$ python3 -q
>>> import numpy as np
>>> np.set_printoptions(suppress=True, linewidth=200)
>>> f = np.array([9, 6, 8, 1, 2])
>>> K = np.array([np.roll(f, i) for i in range(5)])
>>> K
array([[9, 6, 8, 1, 2],
       [2, 9, 6, 8, 1],
       [1, 2, 9, 6, 8],
       [8, 1, 2, 9, 6],
       [6, 8, 1, 2, 9]])
>>> (K @ K)[0]
array([121, 141, 184, 118, 112])
>>> np.allclose(K @ K.T, K.T @ K)
True
>>> np.round(np.sort(np.abs(np.fft.fft(K[0]))), 2), np.round(np.sort(np.linalg.svd(K, compute_uv=False)), 2)
(array([ 6.84,  6.84,  8.96,  8.96, 26.  ]), array([ 6.84,  6.84,  8.96,  8.96, 26.  ]))
>>> rng = np.random.default_rng(35)
>>> lab = rng.permutation(5)
>>> lab
array([1, 2, 0, 3, 4])
>>> A2 = K[lab][:, lab]
>>> np.round(np.linalg.det(A2), 2), np.round(np.linalg.det(K[lab]), 2)
(np.float64(97526.0), np.float64(97526.0))
>>> lab = rng.permutation(5)
>>> A2 = K[:, lab] * rng.choice([-1, 1], 5)
>>> A2
array([[-1, -2,  8, -6, -9],
       [-8, -1,  6, -9, -2],
       [-6, -8,  9, -2, -1],
       [-9, -6,  2, -1, -8],
       [-2, -9,  1, -8, -6]])
>>> left, _, vt = np.linalg.svd(K.T @ A2)
>>> np.round(np.linalg.lstsq(K, A2)[0], 2) + 0
array([[ 0.,  0.,  0.,  0., -1.],
       [ 0.,  0.,  0., -1.,  0.],
       [ 0.,  0.,  1.,  0.,  0.],
       [-1.,  0.,  0.,  0.,  0.],
       [ 0., -1.,  0.,  0.,  0.]])
>>> vec = np.array([-1, 3, -3, -3, -3])
>>> h1 = np.maximum(K @ vec, 0)
>>> np.maximum(K @ vec, 0) - np.maximum(-K @ vec, 0)
array([-24, -20, -64, -56, -18])
>>> h1
array([0, 0, 0, 0, 0])
>>> print(np.einsum("ii->", K))
45
>>> round(float(np.linalg.det(K[::-1])), 2)
97526.0
>>> np.round(np.poly(K), 2)
array([     1.,    -45.,    710.,  -6860.,  36095., -97526.])
>>> np.round(np.linalg.eigvals(K), 2)
array([26.  +0.j  ,  4.19+7.92j,  4.19-7.92j,  5.31+4.31j,  5.31-4.31j])
>>> round(float(np.linalg.det(K.T)), 2)
97526.0
>>> X = np.load("arr.npy")
>>> X
array([[ -5.09,   2.95, -15.12],
       [ -3.04,   5.43, -15.21],
       [ -3.07,  -1.51, -10.29],
       [ -3.4 ,   0.48, -13.95],
       [ -6.07,   7.1 , -14.25],
       [ -4.08,  -0.11, -10.04],
       [ -4.5 ,  -0.84, -11.77],
       [ -5.43,   5.71, -15.11],
       [ -2.37,  -0.66, -11.71],
       [ -2.59,  -1.22, -12.39],
       [ -5.  ,   4.86, -16.26],
       [ -4.35,  -2.27, -13.52],
       [ -2.19,   2.54, -17.29],
       [ -3.22,  -1.35, -11.09],
       [ -4.58,   0.39, -11.94],
       [ -4.83,   5.89, -16.32],
       [ -4.47,   3.12, -14.04],
       [ -3.68,  -2.61, -11.6 ],
       [ -3.07,  -1.09, -10.99],
       [ -4.44,  -0.74, -11.77],
       [ -5.55,  -3.09, -12.2 ],
       [ -4.84,   3.91, -14.69],
       [ -5.35,  -0.71, -12.41],
       [ -2.6 ,   3.1 , -15.3 ],
       [ -5.05,   3.39, -16.61],
       [ -3.97,   3.87, -13.94],
       [ -4.05,  -1.36, -11.93]])
>>> # column 2 dominates
>>> cen = X - X.mean(axis=0)
>>> left, sv, vt = np.linalg.svd(cen, full_matrices=False)
>>> print((np.sign(left[:, 0]) == np.sign(left[0, 0])).astype(int))
[1 1 0 0 1 0 0 1 0 0 1 0 1 0 0 1 1 0 0 0 0 1 0 1 1 1 0]
>>> np.round(cen.mean(axis=0), 2) + 0
array([0., 0., 0.])
>>> np.round(sv ** 2 / (sv ** 2).sum(), 2)
array([0.84, 0.1 , 0.07])
>>> theta = np.radians(120)
>>> R = np.eye(5)
>>> R[3, 3] = R[2, 2] = np.cos(theta)
>>> R[3, 2], R[2, 3] = -np.sin(theta), np.sin(theta)
>>> R.round(2)
array([[ 1.  ,  0.  ,  0.  ,  0.  ,  0.  ],
       [ 0.  ,  1.  ,  0.  ,  0.  ,  0.  ],
       [ 0.  ,  0.  , -0.5 ,  0.87,  0.  ],
       [ 0.  ,  0.  , -0.87, -0.5 ,  0.  ],
       [ 0.  ,  0.  ,  0.  ,  0.  ,  1.  ]])
>>> A2 = K @ R.T
>>> np.allclose(np.linalg.norm(K, axis=1), np.linalg.norm(A2, axis=1))
True
>>> np.round(np.linalg.svd(K, compute_uv=False), 2), np.round(np.linalg.svd(A2, compute_uv=False), 2)
(array([26.  ,  8.96,  8.96,  6.84,  6.84]), array([26.  ,  8.96,  8.96,  6.84,  6.84]))
>>> A2.round(2)
array([[  9.  ,   6.  ,  -3.13,  -7.43,   2.  ],
       [  2.  ,   9.  ,   3.93,  -9.2 ,   1.  ],
       [  1.  ,   2.  ,   0.7 , -10.79,   8.  ],
       [  8.  ,   1.  ,   6.79,  -6.23,   6.  ],
       [  6.  ,   8.  ,   1.23,  -1.87,   9.  ]])
>>> np.round(np.abs(A2 - K).max(axis=0), 2)
array([ 0.  ,  0.  , 11.13, 17.2 ,  0.  ])
